$ python -q
>>> import numpy as np
>>> np.set_printoptions(precision=3, suppress=True, linewidth=160, legacy="1.25")
>>> def rnd(a):
...     return np.round(a, 3) + 0
... 
>>> K = np.load("x.npy")
>>> K
array([[  7.946,   9.04 ,   0.858, -14.166,  13.809, -13.78 ,   1.782],
       [ 18.984,   6.973,  -4.963,  -5.998,  -7.955, -19.913,   3.941],
       [ 25.91 ,  -4.043, -30.139, -24.115,   7.824, -23.76 , -27.942],
       [ 13.11 ,  -9.075, -20.885,  -7.145,  -5.027,  -9.065, -20.019],
       [ 25.943,  -3.894, -30.048, -13.166,  -5.118, -13.068, -24.018],
       [ 16.105,  17.07 ,  -2.035,  -9.908,   7.872,  -4.078,   5.989]])
>>> np.argsort(-np.linalg.norm(K, axis=0).round(6), kind="stable")[:3]
array([2, 0, 6])
>>> left, sv, VT = np.linalg.svd(K)
>>> np.argmax(sv[:-1] / (sv[1:] + 1e-6)) + 1
4
>>> Y = left[:, :4] @ np.diag(sv[:4]) @ VT[:4]
>>> rnd(np.linalg.norm(K - Y, 2)), rnd(sv[4])
(0.217, 0.217)
>>> np.linalg.matrix_rank(Y)
4
>>> rnd(np.linalg.norm(K - Y) / np.linalg.norm(K))
0.003
>>> rng = np.random.default_rng(508)
>>> th = np.sort(rng.uniform(-2, 2, 30))
>>> feats = np.c_[th, th ** 2, th ** 3] @ np.array([[2, 4, 3], [5, 3, 3], [4, 3, 2]])
>>> rnd(feats)
array([[-12.773, -16.953,  -8.38 ],
       [ -8.423, -12.689,  -6.164],
       [ -7.979, -12.238,  -5.934],
       [ -7.557, -11.807,  -5.715],
       [ -3.904,  -7.869,  -3.768],
       [ -1.607,  -4.96 ,  -2.419],
       [ -1.312,  -4.514,  -2.223],
       [ -0.569,  -3.136,  -1.636],
       [ -0.568,  -3.133,  -1.635],
       [ -0.341,  -2.444,  -1.351],
       [ -0.278,  -2.098,  -1.207],
       [ -0.253,  -1.804,  -1.081],
       [ -0.259,  -1.147,  -0.761],
       [ -0.259,  -1.066,  -0.716],
       [  0.126,   0.229,   0.174],
       [  0.338,   0.556,   0.428],
       [  1.493,   1.905,   1.511],
       [  3.567,   3.866,   3.1  ],
       [  6.373,   6.263,   5.03 ],
       [  9.322,   8.663,   6.942],
       [ 12.482,  11.168,   8.92 ],
       [ 16.29 ,  14.132,  11.242],
       [ 18.762,  16.036,  12.724],
       [ 20.   ,  16.985,  13.46 ],
       [ 22.927,  19.219,  15.187],
       [ 25.568,  21.224,  16.732],
       [ 36.067,  29.134,  22.779],
       [ 38.781,  31.167,  24.323],
       [ 39.165,  31.454,  24.541],
       [ 39.906,  32.009,  24.961]])
>>> Xc = feats - feats.mean(axis=0)
>>> left, sv, VT = np.linalg.svd(Xc, full_matrices=False)
>>> rnd(sv)
array([124.055,   7.677,   2.631])
>>> np.searchsorted(np.cumsum(sv ** 2) / (sv ** 2).sum(), 0.9) + 1
1
>>> rnd(np.abs(VT[-1]))
array([0.362, 0.252, 0.898])
>>> np.abs(VT[0]).argmax()
0
>>> np.linalg.matrix_rank(Xc)
3
>>> np.abs(left[:, 0]).argmax()
29
>>> rnd((sv ** 2).sum() ** 2 / (sv ** 4).sum())
1.009
